$ python3 -q
>>> import numpy as np
>>> np.set_printoptions(precision=1, suppress=True, linewidth=100)
>>> data = np.loadtxt("m.csv", delimiter=",")
>>> data
array([[-19.3,  -2.6,  -4.1],
       [-18.9,  -1.1,  -5.1],
       [-19.6,  -1.5,  -2.7],
       [-17.2,  -0.7,  -3.6],
       [ -2.3,  18.8, -10.9],
       [-18.2,  -2.6,  -3. ],
       [-18.8,  -3.1,  -5.6],
       [-21.5,  -1.7,  -3.4],
       [-19.2,  -1.2,  -5.3],
       [-18.9,  -1.6,  -4.3],
       [ -2.2,  16.5,  -9.3],
       [ -0.8,  17.5,  -8.3],
       [ -1.3,  18.3,  -9.5],
       [-17.4,  -1.4,  -3.1],
       [-18.1,  -1.8,  -4.1],
       [-20.6,  -2.4,  -5.7],
       [ -3.1,  16.8,  -9.3],
       [-19. ,  -2. ,  -3.4],
       [ -3.8,  19.9,  -9.8],
       [-19.1,  -2.9,  -3.8],
       [ -2.4,  17.5,  -8.5],
       [-18.5,  -2.6,  -3. ],
       [-19.7,  -3.1,  -4.4],
       [ -0.5,  17. ,  -9.4],
       [ -2.4,  19.1,  -9.4],
       [-20.7,  -1.4,  -4.9],
       [ -2.7,  17.5,  -8.8],
       [ -1.7,  18.3,  -9.4],
       [ -1.2,  17.8,  -9.6],
       [-19.3,   0.5,  -4.7],
       [-17.4,  -4. ,  -2.1],
       [-20.1,  -1.7,  -3.5],
       [-18.2,  -3.5,  -4.8],
       [-18.8,  -2.6,  -4.4]])
>>> hat = data @ np.linalg.solve(data.T @ data, data.T)
>>> round(np.trace(hat), 1)
np.float64(3.0)
>>> np.round(np.linalg.eigvalsh(hat), 1) + 0
array([0., 0., 0., 0., 0., 0., 0., 0., 0., 0., 0., 0., 0., 0., 0., 0., 0., 0., 0., 0., 0., 0., 0.,
       0., 0., 0., 0., 0., 0., 0., 0., 1., 1., 1.])
>>> Xs = data - data.mean(axis=0)
>>> Uu, sig, vt = np.linalg.svd(Xs, full_matrices=False)
>>> (np.sign(Uu[:, 0]) == np.sign(Uu[0, 0])).astype(int)
array([1, 1, 1, 1, 0, 1, 1, 1, 1, 1, 0, 0, 0, 1, 1, 1, 0, 1, 0, 1, 0, 1, 1, 0, 0, 1, 0, 0, 0, 1, 1,
       1, 1, 1])
>>> np.linalg.matrix_rank(Xs)
np.int64(3)
>>> E = np.load("block8.npy")
>>> E
array([[ 0., -1.,  0.,  0.,  0.],
       [-1.,  0.,  0.,  0.,  0.],
       [ 0.,  0.,  0.,  0., -1.],
       [ 0.,  0.,  0.,  0.,  0.],
       [ 0.,  0., -1.,  0.,  0.]])
>>> round(np.linalg.norm(E, 2) / np.linalg.norm(E), 1)
np.float64(0.5)
>>> feats = np.loadtxt("layer10.csv", delimiter=",")
>>> feats
array([[14., 12.,  3.,  3.,  7.,  4.,  7.,  9., 10.],
       [12.,  8.,  2., 11.,  9., 11.,  9., 12.,  3.],
       [ 3.,  2.,  8.,  6., 14., 10.,  7., 11.,  6.],
       [ 3., 11.,  6., 10.,  6.,  5.,  8., 11., 13.],
       [ 7.,  9., 14.,  6., 12.,  7.,  9., 15., 11.],
       [ 4., 11., 10.,  5.,  7.,  2.,  6.,  3.,  5.],
       [ 7.,  9.,  7.,  8.,  9.,  6., 18.,  7.,  9.],
       [ 9., 12., 11., 11., 15.,  3.,  7.,  8.,  0.],
       [10.,  3.,  6., 13., 11.,  5.,  9.,  0., 18.]])
>>> M2 = np.linalg.inv(feats)
>>> np.round(np.linalg.inv(M2), 1) + 0
array([[14., 12.,  3.,  3.,  7.,  4.,  7.,  9., 10.],
       [12.,  8.,  2., 11.,  9., 11.,  9., 12.,  3.],
       [ 3.,  2.,  8.,  6., 14., 10.,  7., 11.,  6.],
       [ 3., 11.,  6., 10.,  6.,  5.,  8., 11., 13.],
       [ 7.,  9., 14.,  6., 12.,  7.,  9., 15., 11.],
       [ 4., 11., 10.,  5.,  7.,  2.,  6.,  3.,  5.],
       [ 7.,  9.,  7.,  8.,  9.,  6., 18.,  7.,  9.],
       [ 9., 12., 11., 11., 15.,  3.,  7.,  8.,  0.],
       [10.,  3.,  6., 13., 11.,  5.,  9.,  0., 18.]])
>>> (np.abs(M2) > 1e-9).astype(int)
array([[1, 1, 1, 1, 1, 1, 1, 1, 1],
       [1, 1, 1, 1, 1, 1, 1, 1, 1],
       [1, 1, 1, 1, 1, 1, 1, 1, 1],
       [1, 1, 1, 1, 1, 1, 1, 1, 1],
       [1, 1, 1, 1, 1, 1, 1, 1, 1],
       [1, 1, 1, 1, 1, 1, 1, 1, 1],
       [1, 1, 1, 1, 1, 1, 1, 1, 1],
       [1, 1, 1, 1, 1, 1, 1, 1, 1],
       [1, 1, 1, 1, 1, 1, 1, 1, 1]])
>>> q, Rm = np.linalg.qr(feats)
>>> q.shape, Rm.shape
((9, 9), (9, 9))
>>> np.allclose(Rm.T @ Rm, feats.T @ feats)
True
>>> W0 = np.load("w.npy")
>>> W0
array([[ 1. ,  0.1, -0.1],
       [ 0.1, -0.6,  0.8],
       [-0.1,  0.8,  0.6]])
>>> np.linalg.norm(W0, axis=0)
array([1., 1., 1.])
>>> np.linalg.svd(W0, compute_uv=False)
array([1., 1., 1.])
>>> ev, V = np.linalg.eigh(W0)
>>> vec = np.array([5, -5, -4])
>>> round(float(vec @ W0 @ vec / (vec @ vec)), 1), round(ev[0], 1), ev[-1]
(0.7, np.float64(-1.0), np.float64(1.0))
>>> np.round(V * np.maximum(ev, 0) @ V.T, 1) + 0
array([[1. , 0.1, 0. ],
       [0.1, 0.2, 0.4],
       [0. , 0.4, 0.8]])
>>> q, Rm = np.linalg.qr(W0)
>>> np.round(abs(Rm[0, 0]), 1), round(np.linalg.norm(W0[:, 0]), 1)
(np.float64(1.0), np.float64(1.0))
>>> np.allclose(Rm.T @ Rm, W0.T @ W0)
True
>>> np.abs(np.diag(Rm))
array([1., 1., 1.])
>>> q.shape, Rm.shape
((3, 3), (3, 3))
>>> round(np.trace(q @ q.T), 1)
np.float64(3.0)
>>> q
array([[-1. ,  0.1, -0.1],
       [-0.1, -0.6,  0.8],
       [ 0.1,  0.8,  0.6]])
>>> np.linalg.svd(q, compute_uv=False)
array([1., 1., 1.])
>>> q.mean(axis=0)
array([-0.4,  0.1,  0.5])
>>> q.sum(axis=0)
array([-1.1,  0.2,  1.4])
>>> q[:, 3]
Traceback (most recent call last):
  File "<python-input-40>", line 1, in <module>
    q[:, 3]
    ~^^^^^^
IndexError: index 3 is out of bounds for axis 1 with size 3
>>> np.round(q.sum(axis=1), 1) + 0
array([-0.9,  0. ,  1.5])
>>> ev, V = np.linalg.eigh(W0)
>>> V @ np.diag(ev) @ V.T
array([[ 1. ,  0.1, -0.1],
       [ 0.1, -0.6,  0.8],
       [-0.1,  0.8,  0.6]])
>>> np.unique(ev.round(6) + 0, return_counts=True)[1]
array([1, 2])
>>> round(float(ev.sum()), 1), round(np.trace(W0), 1)
(1.0, np.float64(1.0))
>>> np.linalg.eigvalsh(W0 + 2 * np.eye(3))
array([1., 3., 3.])
>>> np.linalg.eigvalsh(W0 @ W0)
array([1., 1., 1.])
>>> np.round(V.T @ W0 @ V, 1) + 0
array([[-1.,  0.,  0.],
       [ 0.,  1.,  0.],
       [ 0.,  0.,  1.]])
>>> ev
array([-1.,  1.,  1.])
>>> M = np.array([[-1, -2, -1, 3], [-2, -1, -2, -1], [-1, -2, -1, -2], [3, -1, -2, -1]])
>>> rng = np.random.default_rng(59802)
>>> lab = rng.permutation(4)
>>> lab
array([2, 0, 1, 3])
>>> M2 = M[lab][:, lab]
>>> np.allclose(M2, M)
False
>>> np.trace(M2)
np.int64(-4)
>>> round(np.linalg.det(M2), 1), np.round(np.linalg.det(M[lab]), 1)
(np.float64(75.0), np.float64(75.0))
>>> lab = rng.permutation(5)
>>> lab
array([3, 1, 2, 0, 4])
>>> M2 = E[lab][:, lab]
>>> np.diag(M2)
array([0., 0., 0., 0., 0.])
>>> round(np.linalg.det(M2), 1), round(float(np.linalg.det(E[lab])), 1)
(np.float64(0.0), 0.0)
>>> K = np.load("dump.npy")
>>> K
array([[  2,  -2, -12,  -3,   3,  -3,   1,  -2,  -1],
       [  1,  -1,   0,   0,  -2,  -1,   0,  -3,   2],
       [ -2,   3,  -8,  -2,  -2,   3,   0,   0,  -3],
       [ -2,  -3,   0,   0,   1,   0,  -1,  -3,  -3],
       [ -2,   1,   4,   1,   0,   2,   0,   3,  -1],
       [ -3,   2,   8,   2,  -2,   1,  -2,  -3,   1],
       [  1,  -1,  -4,  -1,  -2,  -2,   2,   0,  -3],
       [ -3,  -1,  -8,  -2,  -3,  -2,   1,   1,   1],
       [ -1,  -1,  -8,  -2,  -3,  -2,  -3,   0,   1]])
>>> vec = np.array([4, -4, 5, -5, 0, -4, -2, 0, 2])
>>> K @ (2 * vec)
array([ -42,   32, -136,    0,  -14,   24,  -18,  -60,  -28])
>>> K @ np.eye(9)[2]
array([-12.,   0.,  -8.,   0.,   4.,   8.,  -4.,  -8.,  -8.])
>>> K * vec
array([[  8,   8, -60,  15,   0,  12,  -2,   0,  -2],
       [  4,   4,   0,   0,   0,   4,   0,   0,   4],
       [ -8, -12, -40,  10,   0, -12,   0,   0,  -6],
       [ -8,  12,   0,   0,   0,   0,   2,   0,  -6],
       [ -8,  -4,  20,  -5,   0,  -8,   0,   0,  -2],
       [-12,  -8,  40, -10,   0,  -4,   4,   0,   2],
       [  4,   4, -20,   5,   0,   8,  -4,   0,  -6],
       [-12,   4, -40,  10,   0,   8,  -2,   0,   2],
       [ -4,   4, -40,  10,   0,   8,   6,   0,   2]])
>>> (K * vec).sum(axis=1)
array([-21,  16, -68,   0,  -7,  12,  -9, -30, -14])
>>> Uu, sig, vt = np.linalg.svd(K)
>>> sig.round(1) + 0
array([21.9,  8.8,  7.5,  6.3,  4.7,  4.2,  2.8,  1.7,  0. ])
>>> M2 = Uu[:, :8] @ np.diag(sig[:8]) @ vt[:8]
>>> np.round(np.linalg.norm(K - M2) / np.linalg.norm(K), 1)
np.float64(0.0)
>>> round(np.linalg.norm(K - M2, 2), 1), np.round(sig[8], 1)
(np.float64(0.0), np.float64(0.0))
>>> mat = np.load("data.npy")
>>> mat
array([[ 0, -5, -5,  0,  4],
       [-4, -3, -4,  5, -4],
       [ 0,  0,  0,  0,  0],
       [ 0,  0,  0,  0,  0],
       [-4, -3, -4,  5, -4],
       [ 5,  1,  1, -2,  3],
       [ 7, -4,  0,  2,  7],
       [ 7, -4,  0,  2,  7],
       [ 5, -4, -4, -2,  7],
       [ 3, -7, -4,  7,  3],
       [-6, -3, -8,  1, -4],
       [-8,  2, -2,  1,  1],
       [-2,  0, -4, -4,  0],
       [ 3,  1, -3, -6,  3],
       [-6,  5, -2, -8,  5],
       [ 0,  0,  0,  0,  0],
       [-4, -3, -4,  5, -4],
       [-8,  2, -2,  1,  1],
       [ 1, -2, -3,  3, -1],
       [ 0, -5, -5,  0,  4],
       [ 0,  0,  0,  0,  0],
       [-2,  0, -4, -4,  0],
       [ 5,  1,  1, -2,  3],
       [ 1,  6,  3, -6,  8],
       [ 5, -4, -4, -2,  7],
       [-2,  0, -4, -4,  0],
       [-4,  5,  2, -4,  5]])
>>> M2 = np.c_[mat[:, :2] @ np.array([[1, 2], [2, -5]]), np.array([5, 7, 5, 8, 9, 3, 6, 8, 1, 7, 3, 6, 0, 6, 8, 9, 8, 0, 6, 5, 9, 8, 1, 1, 5, 8, 9])]
>>> M2
array([[-10,  25,   5],
       [-10,   7,   7],
       [  0,   0,   5],
       [  0,   0,   8],
       [-10,   7,   9],
       [  7,   5,   3],
       [ -1,  34,   6],
       [ -1,  34,   8],
       [ -3,  30,   1],
       [-11,  41,   7],
       [-12,   3,   3],
       [ -4, -26,   6],
       [ -2,  -4,   0],
       [  5,   1,   6],
       [  4, -37,   8],
       [  0,   0,   9],
       [-10,   7,   8],
       [ -4, -26,   0],
       [ -3,  12,   6],
       [-10,  25,   5],
       [  0,   0,   9],
       [ -2,  -4,   8],
       [  7,   5,   1],
       [ 13, -28,   1],
       [ -3,  30,   5],
       [ -2,  -4,   8],
       [  6, -33,   9]])
>>> np.linalg.matrix_rank(np.c_[mat, M2])
np.int64(6)
>>> np.round(np.linalg.lstsq(mat, M2[:, 0])[0], 1) + 0
array([1., 2., 0., 0., 0.])
>>> np.round(np.linalg.norm(M2 - mat @ np.linalg.lstsq(mat, M2)[0], axis=0), 1) + 0
array([ 0. ,  0. , 23.2])
>>> np.linalg.matrix_rank(M2)
np.int64(3)
>>> np.linalg.norm(np.linalg.qr(mat)[0].T @ M2, axis=0) ** 2 / ((M2 ** 2).sum(axis=0) + 1e-12)
array([1. , 1. , 0.5])
>>> vec = np.array([2, 0, -1, -1, 3])
>>> rhs = mat @ vec
>>> np.round(np.linalg.pinv(mat) @ mat, 1) + 0
array([[1., 0., 0., 0., 0.],
       [0., 1., 0., 0., 0.],
       [0., 0., 1., 0., 0.],
       [0., 0., 0., 1., 0.],
       [0., 0., 0., 0., 1.]])
>>> rhs
array([ 17, -21,   0,   0, -21,  20,  33,  33,  37,  12, -17, -12,   4,  24,  13,   0, -21, -12,
        -1,  17,   0,   4,  20,  29,  37,   4,   9])
>>> rhs = rhs + 0.3 * rng.normal(size=27)
>>> rhs.round(1) + 0
array([ 16.7, -20.4,   0.2,  -0.3, -21.4,  20.2,  33.4,  32.9,  37.1,  12.1, -16.8, -12. ,   4.1,
        24. ,  13.4,   0. , -21.1, -12.6,  -1.7,  16.6,   0.3,   4.4,  19.5,  29.2,  37. ,   4.1,
         9.7])
>>> coef, *_ = np.linalg.lstsq(mat, rhs)
>>> [round(float(np.linalg.norm(np.linalg.solve(mat.T @ mat + lam * np.eye(5), mat.T @ rhs))), 2) for lam in (0, 1, 10, 100)]
[3.87, 3.85, 3.76, 3.31]
>>> coef.round(1) + 0
array([ 2.,  0., -1., -1.,  3.])
>>> np.round(np.linalg.norm(rhs - mat @ coef), 1)
np.float64(1.7)
>>> np.round(mat.T @ (rhs - mat @ coef), 1) + 0
array([0., 0., 0., 0., 0.])
>>> vec = np.array([3, 1, -2, -3, -3])
>>> h1 = np.maximum(mat @ vec, 0)
>>> np.maximum(mat @ (3 * vec), 0)
array([ 0,  0,  0,  0,  0, 33,  0,  0, 12,  0, 12,  0, 42, 75,  0,  0,  0,  0,  3,  0,  0, 42, 33,
        0, 12, 42,  0])
>>> np.maximum(mat @ vec, 0) - np.maximum(-mat @ vec, 0)
array([ -7, -10,   0,   0, -10,  11, -10, -10,   4, -20,   4, -24,  14,  25,   0,   0, -10, -24,
         1,  -7,   0,  14,  11,  -3,   4,  14, -14])
>>> np.tanh(mat @ vec)
array([-1. , -1. ,  0. ,  0. , -1. ,  1. , -1. , -1. ,  1. , -1. ,  1. , -1. ,  1. ,  1. ,  0. ,
        0. , -1. , -1. ,  0.8, -1. ,  0. ,  1. ,  1. , -1. ,  1. ,  1. , -1. ])
>>> np.flatnonzero(h1 > 1e-9)
array([ 5,  8, 10, 12, 13, 18, 21, 22, 24, 25])
>>> mat.T @ h1
array([ 118,    1, -288, -371,  180])
>>> vec = np.array([0, 3, 1, 3, 1])
>>> rhs = mat @ vec
>>> coef, lr = np.zeros(5), 1 / np.linalg.norm(mat, 2) ** 2
>>> for i in range(4):
...     coef -= lr * mat.T @ (mat @ coef - rhs)
...     if i % 1 == 0: print(i, round(np.linalg.norm(mat @ coef - rhs), 1))
... 
0 33.2
1 25.6
2 21.3
3 18.3
>>> round(np.linalg.cond(mat), 1)
np.float64(8.9)
>>> m1 = np.load("a.npy")
>>> m1
array([[-2,  2,  3, -2,  1,  2],
       [ 2, -2,  2,  3, -2,  1],
       [ 1,  2, -2,  2,  3, -2],
       [-2,  1,  2, -2,  2,  3],
       [ 3, -2,  1,  2, -2,  2],
       [ 2,  3, -2,  1,  2, -2]])
>>> M2 = np.array([[0, 7], [4, 2], [3, 8], [7, 5], [6, 8], [8, 0]])
>>> M2 @ m1
Traceback (most recent call last):
  File "<python-input-110>", line 1, in <module>
    M2 @ m1
    ~~~^~~~
ValueError: matmul: Input operand 1 has a mismatch in its core dimension 0, with gufunc signature (n?,k),(k,m?)->(n?,m?) (size 6 is different from 2)
>>> np.einsum("ij->j", m1)
array([4, 4, 4, 4, 4, 4])
>>> m1.reshape(-1, 2)
array([[-2,  2],
       [ 3, -2],
       [ 1,  2],
       [ 2, -2],
       [ 2,  3],
       [-2,  1],
       [ 1,  2],
       [-2,  2],
       [ 3, -2],
       [-2,  1],
       [ 2, -2],
       [ 2,  3],
       [ 3, -2],
       [ 1,  2],
       [-2,  2],
       [ 2,  3],
       [-2,  1],
       [ 2, -2]])
>>> m1.ravel(order="F")
array([-2,  2,  1, -2,  3,  2,  2, -2,  2,  1, -2,  3,  3,  2, -2,  2,  1, -2, -2,  3,  2, -2,  2,
        1,  1, -2,  3,  2, -2,  2,  2,  1, -2,  3,  2, -2])
>>> t3 = m1.reshape(6, 2, -1)
>>> np.einsum("ihd,jhd->hij", t3, t3).shape
(2, 6, 6)
>>> t3.shape
(6, 2, 3)
>>> t3.sum(axis=1)
array([[-4,  3,  5],
       [ 5, -4,  3],
       [ 3,  5, -4],
       [-4,  3,  5],
       [ 5, -4,  3],
       [ 3,  5, -4]])
